>>> import numpy as np
>>> np.set_printoptions(suppress=True, linewidth=160)
>>> tidy = lambda a: np.round(a, 2) + 0
>>> K = np.load("case1.npy")
>>> K
array([[5., 1., 0., 0., 0., 0., 0.],
       [0., 5., 1., 0., 0., 0., 0.],
       [0., 0., 5., 1., 0., 0., 0.],
       [0., 0., 0., 5., 1., 0., 0.],
       [0., 0., 0., 0., 5., 1., 0.],
       [0., 0., 0., 0., 0., 5., 1.],
       [0., 0., 0., 0., 0., 0., 5.]])
>>> rng = np.random.default_rng(401984)
>>> z = rng.permutation(7)
>>> print(z)
[2 1 6 4 3 0 5]
>>> A2 = K[z][:, z]
>>> tidy(np.linalg.det(A2)), tidy(np.linalg.det(K[z]))
(np.float64(78125.0), np.float64(78125.0))
>>> tidy(np.sort(np.abs(np.linalg.eigvals(A2))))
array([5., 5., 5., 5., 5., 5., 5.])
>>> tidy(np.linalg.det(K))
np.float64(78125.0)
>>> np.trace(K)
np.float64(35.0)
>>> tidy(np.linalg.matrix_power(K, 3))
array([[125.,  75.,  15.,   1.,   0.,   0.,   0.],
       [  0., 125.,  75.,  15.,   1.,   0.,   0.],
       [  0.,   0., 125.,  75.,  15.,   1.,   0.],
       [  0.,   0.,   0., 125.,  75.,  15.,   1.],
       [  0.,   0.,   0.,   0., 125.,  75.,  15.],
       [  0.,   0.,   0.,   0.,   0., 125.,  75.],
       [  0.,   0.,   0.,   0.,   0.,   0., 125.]])
>>> Q, R = np.linalg.qr(K)
>>> Q
array([[ 1.,  0.,  0.,  0.,  0.,  0.,  0.],
       [-0.,  1.,  0.,  0.,  0.,  0.,  0.],
       [-0., -0.,  1.,  0.,  0.,  0.,  0.],
       [-0., -0., -0.,  1.,  0.,  0.,  0.],
       [-0., -0., -0., -0.,  1.,  0.,  0.],
       [-0., -0., -0., -0., -0.,  1.,  0.],
       [-0., -0., -0., -0., -0., -0.,  1.]])
>>> np.allclose(R.T @ R, K.T @ K)
True
>>> Q.shape, R.shape
((7, 7), (7, 7))
>>> R
array([[5., 1., 0., 0., 0., 0., 0.],
       [0., 5., 1., 0., 0., 0., 0.],
       [0., 0., 5., 1., 0., 0., 0.],
       [0., 0., 0., 5., 1., 0., 0.],
       [0., 0., 0., 0., 5., 1., 0.],
       [0., 0., 0., 0., 0., 5., 1.],
       [0., 0., 0., 0., 0., 0., 5.]])
>>> np.abs(np.diag(R))
array([5., 5., 5., 5., 5., 5., 5.])
>>> print(Q @ R)
[[5. 1. 0. 0. 0. 0. 0.]
 [0. 5. 1. 0. 0. 0. 0.]
 [0. 0. 5. 1. 0. 0. 0.]
 [0. 0. 0. 5. 1. 0. 0.]
 [0. 0. 0. 0. 5. 1. 0.]
 [0. 0. 0. 0. 0. 5. 1.]
 [0. 0. 0. 0. 0. 0. 5.]]
>>> np.trace(Q @ Q.T)
np.float64(7.0)
>>> data = np.array([[14, -6, 1, -1, 0, -6, -1, -1, -4],
...     [-2, 0, 2, 4, 6, 6, 1, -2, 1],
...     [4, -2, -2, -4, -4, -4, 0, 2, -2],
...     [-2, 0, -1, -1, 0, 2, 1, 1, 0]])
>>> np.allclose(data[:-1].T @ np.linalg.lstsq(data[:-1].T, data[-1])[0], data[-1])
True
>>> tidy(data @ np.linalg.pinv(data) @ data)
array([[14., -6.,  1., -1.,  0., -6., -1., -1., -4.],
       [-2.,  0.,  2.,  4.,  6.,  6.,  1., -2.,  1.],
       [ 4., -2., -2., -4., -4., -4.,  0.,  2., -2.],
       [-2.,  0., -1., -1.,  0.,  2.,  1.,  1.,  0.]])
>>> np.linalg.lstsq(data[:-1].T, data[-1])[2]
np.int32(3)
>>> try:
...     np.linalg.inv(data)
... except np.linalg.LinAlgError as e:
...     print("failed:", e)
... 
failed: Last 2 dimensions of the array must be square
>>> x0 = np.array([-1, -1, 0, 1, 0, 0, 3])
>>> (K @ x0).argmax()
np.int64(6)
>>> K @ np.ones(7)
array([6., 6., 6., 6., 6., 6., 5.])
>>> K @ np.eye(7)[2]
array([0., 1., 5., 0., 0., 0., 0.])
>>> np.einsum("ij,j->i", K, x0)
array([-6., -5.,  1.,  5.,  0.,  3., 15.])
>>> K * x0
array([[-5., -1.,  0.,  0.,  0.,  0.,  0.],
       [-0., -5.,  0.,  0.,  0.,  0.,  0.],
       [-0., -0.,  0.,  1.,  0.,  0.,  0.],
       [-0., -0.,  0.,  5.,  0.,  0.,  0.],
       [-0., -0.,  0.,  0.,  0.,  0.,  0.],
       [-0., -0.,  0.,  0.,  0.,  0.,  3.],
       [-0., -0.,  0.,  0.,  0.,  0., 15.]])
